In [1]: import numpy as np

In [2]: np.set_printoptions(precision=4, suppress=True, linewidth=160)

In [3]: A = np.load("arr.npy")

In [4]: A
Out[4]: 
array([[ 2.,  1., -2.,  0.],
       [ 2.,  1.,  0.,  0.],
       [-2., -1., -1.,  0.],
       [ 0.,  0.,  0.,  3.]])

In [5]: np.linalg.lstsq(A[:-1].T, A[-1])[2]
Out[5]: np.int32(2)

In [6]: round(np.trace(np.linalg.pinv(A) @ A), 4)
Out[6]: np.float64(3.0)

In [7]: np.unique(A.round(6), axis=0).shape
Out[7]: (4, 4)

In [8]: P = np.triu(np.array([[0, 3, 1, 2], [0, 3, 3, 2], [0, 0, 1, 0], [1, 2, 1, 0]]), 1) + np.eye(4)

In [9]: M2 = P @ A @ np.linalg.inv(P)

In [10]: P @ A - A @ P
Out[10]: 
array([[ 4., -4., -6.,  0.],
       [-6., -9., -8.,  0.],
       [ 0.,  6.,  5.,  6.],
       [ 0.,  0.,  0.,  0.]])

In [11]: M2
Out[11]: 
array([[  6., -15.,  36.,  24.],
       [ -4.,  10., -29.,  -6.],
       [ -2.,   5., -14.,  -6.],
       [  0.,   0.,   0.,   3.]])

In [12]: np.trace(M2), np.trace(A)
Out[12]: (np.float64(5.0), np.float64(5.0))

In [13]: round(np.linalg.det(M2), 4)
Out[13]: np.float64(0.0)

In [14]: A.sum(axis=1)
Out[14]: array([ 1.,  3., -4.,  3.])

In [15]: np.round(np.linalg.svd(A, compute_uv=False), 4) + 0
Out[15]: array([3.9341, 3.    , 2.1267, 0.    ])

In [16]: A.mean(axis=0)
Out[16]: array([ 0.5 ,  0.25, -0.75,  0.75])

In [17]: np.count_nonzero(A)
Out[17]: np.int64(9)

In [18]: np.diff(A, axis=0)
Out[18]: 
array([[ 0.,  0.,  2.,  0.],
       [-4., -2., -1.,  0.],
       [ 2.,  1.,  1.,  3.]])

In [19]: round(float(np.linalg.norm(A)), 4)
Out[19]: 5.3852

In [20]: M2 = np.array([[-2, -2], [-4, 1], [2, 2], [2, 4]])

In [21]: np.einsum("ik,kj->ji", A, M2)
Out[21]: 
array([[-12.,  -8.,   6.,   6.],
       [ -7.,  -3.,   1.,  12.]])

In [22]: np.vstack([A, M2.T]).shape
Out[22]: (6, 4)

In [23]: M2 @ A
---------------------------------------------------------------------------
ValueError                                Traceback (most recent call last)
Cell In[23], line 1
----> 1 M2 @ A

ValueError: matmul: Input operand 1 has a mismatch in its core dimension 0, with gufunc signature (n?,k),(k,m?)->(n?,m?) (size 4 is different from 2)

In [24]: U, sigma, Vh = np.linalg.svd(A, full_matrices=False)

In [25]: (sigma > 1e-8).sum()
Out[25]: np.int64(3)

In [26]: np.round(sigma / sigma[0], 4) + 0
Out[26]: array([1.    , 0.7626, 0.5406, 0.    ])

In [27]: sigma.round(4) + 0
Out[27]: array([3.9341, 3.    , 2.1267, 0.    ])

In [28]: F = np.load("w.npy")

In [29]: F
Out[29]: 
array([[ 0,  1,  0,  2, -1,  0],
       [-2, -1,  0,  2, -1,  0],
       [ 0,  0, -1,  0,  0, -1],
       [-2,  0,  0,  2, -2,  0],
       [ 0, -1,  0,  1, -1,  0],
       [ 0,  0,  0,  0,  0,  2]])

In [30]: rng = np.random.default_rng(27)

In [31]: z = rng.permutation(6)

In [32]: z
Out[32]: array([1, 0, 2, 3, 4, 5])

In [33]: M2 = F[z][:, z]

In [34]: np.allclose(M2, F)
Out[34]: False

In [35]: np.trace(M2)
Out[35]: np.int64(1)

In [36]: np.sort(np.abs(np.linalg.eigvals(M2)))
Out[36]: array([1.    , 1.1707, 1.1707, 2.    , 2.416 , 2.416 ])

In [37]: vec = np.array([1, -2, -1, -2, 0, -2])

In [38]: y = F @ vec

In [39]: y
Out[39]: array([-6, -4,  3, -6,  0, -4])

In [40]: np.round(np.linalg.solve(F, -3 * y), 4) + 0
Out[40]: array([-3.,  6.,  3.,  6.,  0.,  6.])

In [41]: np.linalg.solve(F.T, F[1])
Out[41]: array([ 0.,  1., -0., -0., -0.,  0.])

In [42]: U, sigma, Vh = np.linalg.svd(F, full_matrices=False)

In [43]: np.abs(U[:, 0]).round(6).argmax()
Out[43]: np.int64(3)

In [44]: np.abs(Vh[0])
Out[44]: array([0.5023, 0.098 , 0.    , 0.6942, 0.5061, 0.    ])

In [45]: np.round(U.T @ F @ Vh.T, 4) + 0
Out[45]: 
array([[5.049 , 0.    , 0.    , 0.    , 0.    , 0.    ],
       [0.    , 2.2882, 0.    , 0.    , 0.    , 0.    ],
       [0.    , 0.    , 1.894 , 0.    , 0.    , 0.    ],
       [0.    , 0.    , 0.    , 1.1967, 0.    , 0.    ],
       [0.    , 0.    , 0.    , 0.    , 0.874 , 0.    ],
       [0.    , 0.    , 0.    , 0.    , 0.    , 0.6991]])

In [46]: sigma
Out[46]: array([5.049 , 2.2882, 1.894 , 1.1967, 0.874 , 0.6991])

In [47]: (sigma > 1e-8).sum()
Out[47]: np.int64(6)

In [48]: np.round(Vh @ Vh.T, 4) + 0
Out[48]: 
array([[1., 0., 0., 0., 0., 0.],
       [0., 1., 0., 0., 0., 0.],
       [0., 0., 1., 0., 0., 0.],
       [0., 0., 0., 1., 0., 0.],
       [0., 0., 0., 0., 1., 0.],
       [0., 0., 0., 0., 0., 1.]])

In [49]: (F != 0).astype(int)
Out[49]: 
array([[0, 1, 0, 1, 1, 0],
       [1, 1, 0, 1, 1, 0],
       [0, 0, 1, 0, 0, 1],
       [1, 0, 0, 1, 1, 0],
       [0, 1, 0, 1, 1, 0],
       [0, 0, 0, 0, 0, 1]])

In [50]: F @ F
Out[50]: 
array([[-6,  0,  0,  5, -4,  0],
       [-2,  0,  0, -3,  0,  0],
       [ 0,  0,  1,  0,  0, -1],
       [-4,  0,  0, -2,  0,  0],
       [ 0,  2,  0, -1,  0,  0],
       [ 0,  0,  0,  0,  0,  4]])

In [51]: q, evecs = np.linalg.qr(F[:, :2])[0], np.linalg.qr(F[:, 2:])[0]

In [52]: sigma = np.linalg.svd(q.T @ evecs, compute_uv=False)

In [53]: np.degrees(np.arccos(sigma.clip(0, 1)))
Out[53]: array([35.052, 80.052])

In [54]: (sigma > 0.9).sum()
Out[54]: np.int64(0)

In [55]: data = np.array([[10, -2, -3], [4, -8, -9], [6, -6, -7], [4, -8, -9], [8, -4, -5]])

In [56]: data
Out[56]: 
array([[10, -2, -3],
       [ 4, -8, -9],
       [ 6, -6, -7],
       [ 4, -8, -9],
       [ 8, -4, -5]])

In [57]: M2 = np.array([[4, 5, -1], [-5, -1, 4], [4, 0, -1]])

In [58]: np.linalg.matrix_rank(np.vstack([data, M2.T]))
Out[58]: np.int64(3)

In [59]: np.einsum("ik,kj->ij", data, M2)
Out[59]: 
array([[ 38,  52, -15],
       [ 20,  28, -27],
       [ 26,  36, -23],
       [ 20,  28, -27],
       [ 32,  44, -19]])

In [60]: np.einsum("ij->j", data)
Out[60]: array([ 32, -28, -33])

In [61]: U, sigma, Vh = np.linalg.svd(data)

In [62]: np.argmax(sigma[:-1] / (sigma[1:] + 1e-6)) + 1
Out[62]: np.int64(2)

In [63]: sigma.round(4) + 0
Out[63]: array([24.2575,  8.519 ,  0.    ])

In [64]: M2 = U[:, :2] @ np.diag(sigma[:2]) @ Vh[:2]

In [65]: np.linalg.matrix_rank(M2)
Out[65]: np.int64(2)

In [66]: M2
Out[66]: 
array([[10., -2., -3.],
       [ 4., -8., -9.],
       [ 6., -6., -7.],
       [ 4., -8., -9.],
       [ 8., -4., -5.]])

In [67]: round(float(np.abs(data - M2).max()), 4)
Out[67]: 0.0

In [68]: np.round(np.linalg.norm(data - M2) / np.linalg.norm(data), 4)
Out[68]: np.float64(0.0)

In [69]: np.linalg.matrix_rank(data, rtol=0.05)
Out[69]: np.int64(2)

In [70]: J = np.load("run0.npy")

In [71]: J
Out[71]: 
array([[ 1, -1,  1, -1, -1,  1, -1,  1],
       [ 1, -1, -1,  1,  1, -1, -1,  1],
       [ 1,  1, -1, -1,  1,  1, -1, -1]])

In [72]: M2 = np.array([[7, 0], [0, 9], [8, 5], [1, 1], [2, 7], [9, 5], [5, 4], [7, 2]])

In [73]: M2.T @ J.T
Out[73]: 
array([[ 23,  -5,  -3],
       [ -9, -13,   9]])

In [74]: np.linalg.matrix_rank(J @ M2)
Out[74]: np.int64(2)

In [75]: J @ J
---------------------------------------------------------------------------
ValueError                                Traceback (most recent call last)
Cell In[75], line 1
----> 1 J @ J

ValueError: matmul: Input operand 1 has a mismatch in its core dimension 0, with gufunc signature (n?,k),(k,m?)->(n?,m?) (size 3 is different from 8)

In [76]: cov = J.T @ J

In [77]: cov
Out[77]: 
array([[ 3, -1, -1, -1,  1,  1, -3,  1],
       [-1,  3, -1, -1,  1,  1,  1, -3],
       [-1, -1,  3, -1, -3,  1,  1,  1],
       [-1, -1, -1,  3,  1, -3,  1,  1],
       [ 1,  1, -3,  1,  3, -1, -1, -1],
       [ 1,  1,  1, -3, -1,  3, -1, -1],
       [-3,  1,  1,  1, -1, -1,  3, -1],
       [ 1, -3,  1,  1, -1, -1, -1,  3]])

In [78]: (J @ J.T).shape
Out[78]: (3, 3)

In [79]: np.trace(cov), (J ** 2).sum()
Out[79]: (np.int64(24), np.int64(24))

In [80]: np.round(np.linalg.eigvalsh(cov)[::-1], 4) + 0
Out[80]: array([8., 8., 8., 0., 0., 0., 0., 0.])

In [81]: X = np.load("data.npy")

In [82]: X
Out[82]: 
array([[-2., -3., -3.,  0.,  3.,  1.,  1.,  0.,  0.],
       [-1., -2., -3., -1.,  0.,  2.,  3.,  0.,  0.],
       [-3.,  0.,  0.,  1., -1.,  2., -2.,  0.,  0.],
       [ 3., -2.,  0., -2., -1.,  1.,  0.,  0.,  0.],
       [-3.,  3.,  2., -2.,  3., -1., -3.,  0.,  0.],
       [-2., -3.,  3.,  0.,  1., -3., -1.,  0.,  0.],
       [-3., -2.,  0., -2.,  3.,  1.,  3.,  0.,  0.],
       [ 0.,  0.,  0.,  0.,  0.,  0.,  0., -3.,  3.],
       [ 0.,  0.,  0.,  0.,  0.,  0.,  0.,  1., -5.]])

In [83]: X @ X
Out[83]: 
array([[  2.,  16.,  24.,  -8.,  10., -19., -12.,   0.,   0.],
       [ -3.,  -3.,  15.,  -5.,  12., -15.,   6.,   0.,   0.],
       [ 14.,   2.,  13.,   4., -17.,  -9.,  -8.,   0.,   0.],
       [ -9.,  -7.,  -2.,   8.,   9.,  -5.,  -1.,   0.,   0.],
       [ -7.,  25.,   3.,   3., -10.,   2., -15.,   0.,   0.],
       [  4.,  26.,   8.,   6., -12.,   5., -20.,   0.,   0.],
       [-18.,  17.,  24.,  -6.,  12., -12., -10.,   0.,   0.],
       [  0.,   0.,   0.,   0.,   0.,   0.,   0.,  12., -24.],
       [  0.,   0.,   0.,   0.,   0.,   0.,   0.,  -8.,  28.]])

In [84]: np.sort(np.abs(np.linalg.eigvals(X)))
Out[84]: array([2.    , 3.1534, 3.1534, 3.638 , 3.638 , 4.6075, 4.8548, 4.8548, 6.    ])

In [85]: assert X == X.T
---------------------------------------------------------------------------
ValueError                                Traceback (most recent call last)
Cell In[85], line 1
----> 1 assert X == X.T

ValueError: The truth value of an array with more than one element is ambiguous. Use a.any() or a.all()

In [86]: np.allclose(X, X.T)
Out[86]: False

In [87]: np.linalg.matrix_power(X, 2)
Out[87]: 
array([[  2.,  16.,  24.,  -8.,  10., -19., -12.,   0.,   0.],
       [ -3.,  -3.,  15.,  -5.,  12., -15.,   6.,   0.,   0.],
       [ 14.,   2.,  13.,   4., -17.,  -9.,  -8.,   0.,   0.],
       [ -9.,  -7.,  -2.,   8.,   9.,  -5.,  -1.,   0.,   0.],
       [ -7.,  25.,   3.,   3., -10.,   2., -15.,   0.,   0.],
       [  4.,  26.,   8.,   6., -12.,   5., -20.,   0.,   0.],
       [-18.,  17.,  24.,  -6.,  12., -12., -10.,   0.,   0.],
       [  0.,   0.,   0.,   0.,   0.,   0.,   0.,  12., -24.],
       [  0.,   0.,   0.,   0.,   0.,   0.,   0.,  -8.,  28.]])

In [88]: round(np.linalg.det(X), 4)
Out[88]: np.float64(-171504.0)

In [89]: round(np.abs(np.linalg.eigvals(X)).max(), 4)
Out[89]: np.float64(6.0)

In [90]: np.trace(X)
Out[90]: np.float64(-11.0)

In [91]: (X + X.T) / 2
Out[91]: 
array([[-2. , -2. , -3. ,  1.5,  0. , -0.5, -1. ,  0. ,  0. ],
       [-2. , -2. , -1.5, -1.5,  1.5, -0.5,  0.5,  0. ,  0. ],
       [-3. , -1.5,  0. ,  0.5,  0.5,  2.5, -1. ,  0. ,  0. ],
       [ 1.5, -1.5,  0.5, -2. , -1.5,  0.5, -1. ,  0. ,  0. ],
       [ 0. ,  1.5,  0.5, -1.5,  3. ,  0. ,  0. ,  0. ,  0. ],
       [-0.5, -0.5,  2.5,  0.5,  0. , -3. ,  0. ,  0. ,  0. ],
       [-1. ,  0.5, -1. , -1. ,  0. ,  0. ,  3. ,  0. ,  0. ],
       [ 0. ,  0. ,  0. ,  0. ,  0. ,  0. ,  0. , -3. ,  2. ],
       [ 0. ,  0. ,  0. ,  0. ,  0. ,  0. ,  0. ,  2. , -5. ]])
